In [1]: import numpy as np

In [2]: np.set_printoptions(suppress=True, linewidth=120)

In [3]: def rnd(a):
   ...:     return np.round(a, 2) + 0
   ...: 

In [4]: arr = np.array([[0, 0, 0, 0, 0, 1, 0, 0],
   ...:     [0, 0, 0, 0, 0, 0, 1, 1],
   ...:     [0, 0, 0, 0, 0, 0, 0, 0],
   ...:     [0, 0, 0, 0, 0, 1, 1, 0],
   ...:     [0, 0, 0, 0, 0, 1, 0, 0],
   ...:     [1, 0, 0, 1, 1, 0, 0, 0],
   ...:     [0, 1, 0, 1, 0, 0, 0, 0],
   ...:     [0, 1, 0, 0, 0, 0, 0, 0]])

In [5]: arr
Out[5]: 
array([[0, 0, 0, 0, 0, 1, 0, 0],
       [0, 0, 0, 0, 0, 0, 1, 1],
       [0, 0, 0, 0, 0, 0, 0, 0],
       [0, 0, 0, 0, 0, 1, 1, 0],
       [0, 0, 0, 0, 0, 1, 0, 0],
       [1, 0, 0, 1, 1, 0, 0, 0],
       [0, 1, 0, 1, 0, 0, 0, 0],
       [0, 1, 0, 0, 0, 0, 0, 0]])

In [6]: (np.linalg.matrix_power((arr != 0) + (arr.T != 0) + np.eye(8), 8) > 0).astype(int)
Out[6]: 
array([[1, 1, 0, 1, 1, 1, 1, 1],
       [1, 1, 0, 1, 1, 1, 1, 1],
       [0, 0, 1, 0, 0, 0, 0, 0],
       [1, 1, 0, 1, 1, 1, 1, 1],
       [1, 1, 0, 1, 1, 1, 1, 1],
       [1, 1, 0, 1, 1, 1, 1, 1],
       [1, 1, 0, 1, 1, 1, 1, 1],
       [1, 1, 0, 1, 1, 1, 1, 1]])

In [7]: print(np.flatnonzero(np.linalg.matrix_power((arr != 0) + (arr.T != 0) + np.eye(8), 8)[6]))
[0 1 3 4 5 6 7]

In [8]: print(rnd(np.linalg.det(arr)))
0.0

In [9]: W = np.array([[2, -1, -4, 1],
   ...:     [5, 5, -1, 5],
   ...:     [-1, 2, 0, -4],
   ...:     [3, 3, 2, 0],
   ...:     [5, 2, 1, 1],
   ...:     [0, 0, -1, -1],
   ...:     [-4, 0, -1, 4],
   ...:     [3, -3, 3, 1]])

In [10]: c = np.array([-2, 2, -1, 2])

In [11]: hid = np.maximum(arr @ W + c, 0)

In [12]: print((hid > 0).astype(int))
[[0 1 0 1]
 [0 0 1 1]
 [0 1 0 1]
 [0 1 0 1]
 [0 1 0 1]
 [1 1 0 1]
 [1 1 0 1]
 [1 1 0 1]]

In [13]: hid
Out[13]: 
array([[ 0,  2,  0,  1],
       [ 0,  0,  1,  7],
       [ 0,  2,  0,  2],
       [ 0,  2,  0,  5],
       [ 0,  2,  0,  1],
       [ 8,  6,  0,  4],
       [ 6, 10,  0,  7],
       [ 3,  7,  0,  7]])

In [14]: np.linalg.matrix_rank(hid)
Out[14]: np.int64(4)

In [15]: C = np.array([[0, 3], [1, 1], [2, 3], [0, 1]])

In [16]: hid @ C
Out[16]: 
array([[ 2,  3],
       [ 2, 10],
       [ 2,  4],
       [ 2,  7],
       [ 2,  3],
       [ 6, 34],
       [10, 35],
       [ 7, 23]])

In [17]: (hid @ C).round(6).argmax(axis=1)
Out[17]: array([1, 1, 1, 1, 1, 1, 1, 1])

In [18]: W @ C
Out[18]: 
array([[ -9,  -6],
       [  3,  22],
       [  2,  -5],
       [  7,  18],
       [  4,  21],
       [ -2,  -4],
       [ -2, -11],
       [  3,  16]])

In [19]: rnd(np.linalg.det(arr))
Out[19]: np.float64(0.0)

In [20]: assert arr == arr.T
Traceback (most recent call last):
  Cell In[20], line 1
    assert arr == arr.T
ValueError: The truth value of an array with more than one element is ambiguous. Use a.any() or a.all()


In [21]: arr @ arr
Out[21]: 
array([[1, 0, 0, 1, 1, 0, 0, 0],
       [0, 2, 0, 1, 0, 0, 0, 0],
       [0, 0, 0, 0, 0, 0, 0, 0],
       [1, 1, 0, 2, 1, 0, 0, 0],
       [1, 0, 0, 1, 1, 0, 0, 0],
       [0, 0, 0, 0, 0, 3, 1, 0],
       [0, 0, 0, 0, 0, 1, 2, 1],
       [0, 0, 0, 0, 0, 0, 1, 1]])

In [22]: np.linalg.determinant(arr)
Traceback (most recent call last):
  Cell In[22], line 1
    np.linalg.determinant(arr)
AttributeError: module 'numpy.linalg' has no attribute 'determinant'


In [23]: np.linalg.matrix_power(arr, 2)
Out[23]: 
array([[1, 0, 0, 1, 1, 0, 0, 0],
       [0, 2, 0, 1, 0, 0, 0, 0],
       [0, 0, 0, 0, 0, 0, 0, 0],
       [1, 1, 0, 2, 1, 0, 0, 0],
       [1, 0, 0, 1, 1, 0, 0, 0],
       [0, 0, 0, 0, 0, 3, 1, 0],
       [0, 0, 0, 0, 0, 1, 2, 1],
       [0, 0, 0, 0, 0, 0, 1, 1]])

In [24]: Uu, sigma, Vt = np.linalg.svd(arr)

In [25]: evecs = Vt[:(sigma > 1e-8).sum()]

In [26]: rng = np.random.default_rng(56)

In [27]: x = arr[6] + 5 * arr[1] + rng.integers(2) * np.eye(8)[1]

In [28]: print(x)
[0. 1. 0. 1. 0. 0. 5. 5.]

In [29]: rnd(np.linalg.norm(x - evecs.T @ evecs @ x))
Out[29]: np.float64(0.0)

In [30]: rnd(np.diag(evecs.T @ evecs))
Out[30]: array([0.5, 1. , 0. , 1. , 0.5, 1. , 1. , 1. ])

In [31]: A2 = arr + rng.integers(-2, 3, (8, 6)) @ rng.integers(-2, 3, (6, 8))

In [32]: A2
Out[32]: 
array([[ 1,  2, -9,  6, -1,  0,  8,  0],
       [-4,  0, -1, -6, -2, -1, -1,  9],
       [-1,  1, -7,  1, -1, -3,  4,  3],
       [-6,  7, -8, -1,  1,  2,  0,  4],
       [ 1, -2, -3, -2,  2,  4,  7,  8],
       [ 1, -1,  0, -2,  5,  0, -2,  5],
       [-4,  1,  1, -6, -1, -1, -3,  5],
       [ 5, -3,  4, -1,  8,  1,  1, -2]])

In [33]: rnd(np.linalg.svd(A2 - arr, compute_uv=False))
Out[33]: array([20.13, 18.14, 13.36,  7.78,  4.51,  2.33,  0.  ,  0.  ])

In [34]: np.abs(A2 - arr).sum(axis=1)
Out[34]: array([28, 24, 21, 29, 28, 15, 22, 26])

In [35]: F = np.load("w.npy")

In [36]: rnd(F)
Out[36]: 
array([[ 1.  ,  0.  ,  0.  ,  0.  ,  0.  ,  0.  ],
       [ 0.  ,  0.97,  0.  , -0.26,  0.  ,  0.  ],
       [ 0.  ,  0.  ,  1.  ,  0.  ,  0.  ,  0.  ],
       [ 0.  ,  0.26,  0.  ,  0.97,  0.  ,  0.  ],
       [ 0.  ,  0.  ,  0.  ,  0.  ,  1.  ,  0.  ],
       [ 0.  ,  0.  ,  0.  ,  0.  ,  0.  ,  1.  ]])

In [37]: A2 = F / np.linalg.norm(F, axis=1, keepdims=True)

In [38]: gram = A2 @ A2.T

In [39]: rnd(gram)
Out[39]: 
array([[1., 0., 0., 0., 0., 0.],
       [0., 1., 0., 0., 0., 0.],
       [0., 0., 1., 0., 0., 0.],
       [0., 0., 0., 1., 0., 0.],
       [0., 0., 0., 0., 1., 0.],
       [0., 0., 0., 0., 0., 1.]])

In [40]: gram[2]
Out[40]: array([0., 0., 1., 0., 0., 0.])

In [41]: rnd(np.linalg.norm(A2, axis=1))
Out[41]: array([1., 1., 1., 1., 1., 1.])

In [42]: print(np.degrees(np.arccos(np.clip(gram[2, 4], -1, 1))))
90.0

In [43]: rnd(F @ F)
Out[43]: 
array([[ 1.  ,  0.  ,  0.  ,  0.  ,  0.  ,  0.  ],
       [ 0.  ,  0.87,  0.  , -0.5 ,  0.  ,  0.  ],
       [ 0.  ,  0.  ,  1.  ,  0.  ,  0.  ,  0.  ],
       [ 0.  ,  0.5 ,  0.  ,  0.87,  0.  ,  0.  ],
       [ 0.  ,  0.  ,  0.  ,  0.  ,  1.  ,  0.  ],
       [ 0.  ,  0.  ,  0.  ,  0.  ,  0.  ,  1.  ]])

In [44]: rnd(np.sort(np.linalg.eigvals(F).real))
Out[44]: array([0.97, 0.97, 1.  , 1.  , 1.  , 1.  ])

In [45]: theta = rng.uniform(0, 2 * np.pi, 36)

In [46]: O, _ = np.linalg.qr(np.array([[1.4, -0.7],
    ...:     [-0.1, -0.4],
    ...:     [-0.6, 1.0],
    ...:     [1.0, -0.6],
    ...:     [1.2, -0.6],
    ...:     [0.6, -1.1],
    ...:     [-1.6, -0.5],
    ...:     [-0.9, 1.6],
    ...:     [0.9, 1.4]]))

In [47]: m1 = 5 * np.c_[np.cos(theta), np.sin(theta)] @ O.T

In [48]: rnd(m1)
Out[48]: 
array([[ 2.14, -0.33, -0.64,  1.49,  1.83,  0.6 , -2.95, -0.92,  2.1 ],
       [ 2.34, -0.05, -1.19,  1.7 ,  2.01,  1.22, -2.33, -1.81,  1.01],
       [-1.63,  0.58, -0.01, -1.07, -1.4 ,  0.12,  3.2 , -0.12, -2.94],
       [ 0.98, -0.73,  0.61,  0.55,  0.84, -0.76, -3.03,  1.06,  3.35],
       [-1.15, -0.7 ,  1.72, -1.  , -0.99, -1.89, -0.96,  2.75,  2.49],
       [ 2.04,  0.4 , -1.72,  1.58,  1.75,  1.85, -0.75, -2.71, -0.94],
       [ 1.55, -0.6 ,  0.1 ,  1.  ,  1.33, -0.21, -3.2 ,  0.26,  3.02],
       [ 0.33,  0.8 , -1.42,  0.42,  0.28,  1.61,  2.  , -2.32, -3.17],
       [ 0.89,  0.75, -1.64,  0.81,  0.76,  1.82,  1.33, -2.64, -2.77],
       [ 2.32, -0.12, -1.06,  1.67,  1.99,  1.07, -2.52, -1.61,  1.3 ],
       [-0.72,  0.77, -0.8 , -0.36, -0.62,  0.96,  2.89, -1.36, -3.4 ],
       [-1.64,  0.57,  0.  , -1.07, -1.41,  0.11,  3.2 , -0.11, -2.93],
       [ 2.34, -0.02, -1.23,  1.71,  2.01,  1.26, -2.26, -1.88,  0.91],
       [-0.74,  0.76, -0.79, -0.37, -0.64,  0.95,  2.9 , -1.34, -3.4 ],
       [ 2.23, -0.24, -0.82,  1.58,  1.91,  0.8 , -2.8 , -1.22,  1.79],
       [-0.8 ,  0.76, -0.75, -0.41, -0.68,  0.9 ,  2.94, -1.28, -3.39],
       [-1.91,  0.46,  0.31, -1.29, -1.64, -0.24,  3.13,  0.39, -2.58],
       [ 2.13,  0.34, -1.68,  1.63,  1.83,  1.78, -1.03, -2.62, -0.64],
       [ 2.25, -0.22, -0.87,  1.6 ,  1.93,  0.86, -2.75, -1.3 ,  1.69],
       [-2.27,  0.2 ,  0.91, -1.61, -1.94, -0.9 ,  2.71,  1.35, -1.63],
       [ 0.61,  0.78, -1.54,  0.62,  0.53,  1.73,  1.68, -2.5 , -2.99],
       [ 2.16, -0.31, -0.67,  1.5 ,  1.85,  0.64, -2.93, -0.97,  2.05],
       [-1.29, -0.68,  1.75, -1.09, -1.11, -1.92, -0.74,  2.79,  2.33],
       [-0.16, -0.81,  1.34, -0.3 , -0.14, -1.52, -2.18,  2.19,  3.25],
       [ 0.69, -0.77,  0.83,  0.33,  0.59, -0.99, -2.87,  1.4 ,  3.41],
       [-2.15,  0.32,  0.67, -1.5 , -1.84, -0.63,  2.93,  0.96, -2.06],
       [ 2.26,  0.22, -1.56,  1.7 ,  1.93,  1.65, -1.47, -2.43, -0.13],
       [-0.93,  0.74, -0.65, -0.51, -0.8 ,  0.8 ,  3.01, -1.12, -3.37],
       [ 0.43, -0.79,  1.  ,  0.14,  0.37, -1.17, -2.69,  1.67,  3.41],
       [ 1.04, -0.72,  0.56,  0.6 ,  0.9 , -0.7 , -3.06,  0.98,  3.33],
       [-2.3 ,  0.15,  1.  , -1.64, -1.97, -1.  ,  2.6 ,  1.5 , -1.44],
       [-1.76,  0.53,  0.12, -1.17, -1.51, -0.03,  3.18,  0.09, -2.8 ],
       [-0.1 ,  0.81, -1.2 ,  0.1 , -0.09,  1.38,  2.42, -1.98, -3.35],
       [ 1.57, -0.6 ,  0.08,  1.02,  1.35, -0.19, -3.2 ,  0.23,  3.  ],
       [ 0.19,  0.8 , -1.35,  0.32,  0.16,  1.53,  2.15, -2.21, -3.24],
       [-1.7 , -0.56,  1.78, -1.37, -1.46, -1.94, -0.02,  2.83,  1.7 ]])

In [49]: np.linalg.cond(m1) > 100
Out[49]: np.True_

In [50]: np.linalg.matrix_rank(m1, rtol=0.1)
Out[50]: np.int64(2)
